% ipython --no-banner

In [1]: import numpy as np

In [2]: import numpy.linalg as la

In [3]: np.set_printoptions(suppress=True, linewidth=100)

In [4]: rd = lambda a: np.round(a, 2) + 0

In [5]: m1 = np.array([[3.99, 9.13, 11.44],
   ...:     [-0.15, -9.41, -10.35],
   ...:     [0.04, 14.93, 14.88],
   ...:     [5.83, -3.45, -0.49],
   ...:     [-2.17, 2.3, 1.83],
   ...:     [-1.99, 12.75, 11.66],
   ...:     [4.03, 3.95, 5.38]])

In [6]: hat = m1 @ la.solve(m1.T @ m1, m1.T)

In [7]: print(np.allclose(hat @ hat, hat))
True

In [8]: print(rd(la.eigvalsh(hat)))
[0. 0. 0. 0. 1. 1. 1.]

In [9]: print(rd(hat @ m1[:, 2]))
[ 11.44 -10.35  14.88  -0.49   1.83  11.66   5.38]

In [10]: O, Rm = la.qr(m1)

In [11]: print(rd(O @ Rm))
[[  3.99   9.13  11.44]
 [ -0.15  -9.41 -10.35]
 [  0.04  14.93  14.88]
 [  5.83  -3.45  -0.49]
 [ -2.17   2.3    1.83]
 [ -1.99  12.75  11.66]
 [  4.03   3.95   5.38]]

In [12]: print(rd(O.T @ O))
[[1. 0. 0.]
 [0. 1. 0.]
 [0. 0. 1.]]

In [13]: print(np.trace(O @ O.T))
3.0

In [14]: X = np.tanh(np.array([[1.0, -1.7, -0.3],
    ...:     [-0.9, 0.2, 0.7],
    ...:     [-1.0, -1.3, -0.9],
    ...:     [0.9, 1.2, 0.9],
    ...:     [-0.4, -0.1, -1.3],
    ...:     [-0.4, 0.2, 0.4],
    ...:     [1.3, 0.4, 0.6],
    ...:     [-0.5, 0.6, 0.7],
    ...:     [0.1, -0.9, 0.0],
    ...:     [-0.6, -1.3, 1.1],
    ...:     [-1.6, -0.7, -0.3],
    ...:     [0.7, 0.4, -3.5],
    ...:     [1.4, 0.2, 0.4],
    ...:     [1.2, 0.4, -2.7],
    ...:     [0.5, -2.4, -2.2],
    ...:     [-0.7, -0.2, -1.4]]) @ np.array([[-0.2, 0.3, -1.1, -0.2, 0.3, -0.3, 1.0],
    ...:     [-0.1, -2.1, -0.1, 0.8, 0.0, -1.7, 0.4],
    ...:     [0.0, 1.6, 1.4, -0.2, 0.3, 1.7, -0.6]]))

In [15]: print(rd(X))
[[-0.03  1.   -0.87 -0.91  0.21  0.97  0.46]
 [ 0.16  0.41  0.96  0.2  -0.06  0.81 -0.85]
 [ 0.32  0.76 -0.03 -0.58 -0.52  0.75 -0.75]
 [-0.29 -0.67  0.15  0.54  0.49 -0.65  0.69]
 [ 0.09 -0.96 -0.88  0.25 -0.47 -0.96  0.33]
 [ 0.06  0.1   0.75  0.16  0.    0.43 -0.51]
 [-0.29  0.47 -0.56 -0.06  0.52 -0.05  0.8 ]
 [ 0.04 -0.28  0.9   0.41  0.06  0.31 -0.59]
 [ 0.07  0.96 -0.02 -0.63  0.03  0.91 -0.25]
 [ 0.24  1.    0.98 -0.81  0.15  1.   -0.94]
 [ 0.37  0.47  0.89 -0.18 -0.52  0.82 -0.94]
 [-0.18 -1.   -1.    0.71 -0.69 -1.    0.99]
 [-0.29  0.56 -0.76 -0.2   0.49 -0.08  0.85]
 [-0.27 -1.   -1.    0.55 -0.42 -1.    0.99]
 [ 0.14  0.93 -1.   -0.92 -0.47  0.19  0.7 ]
 [ 0.16 -0.97 -0.82  0.25 -0.56 -0.95  0.06]]

In [16]: out = np.c_[m1[:, :1] @ np.array([[2]]), np.array([4, 1, 4, 0, 2, 5, 1])]

In [17]: print(out)
[[ 7.98  4.  ]
 [-0.3   1.  ]
 [ 0.08  4.  ]
 [11.66  0.  ]
 [-4.34  2.  ]
 [-3.98  5.  ]
 [ 8.06  1.  ]]

In [18]: print(la.matrix_rank(np.c_[m1, out]))
4

In [19]: print(rd(la.lstsq(m1, out[:, 0])[0]))
[2. 0. 0.]

In [20]: print(rd(la.norm(la.qr(m1)[0].T @ out, axis=0) ** 2 / ((out ** 2).sum(axis=0) + 1e-12)))
[1.   0.72]
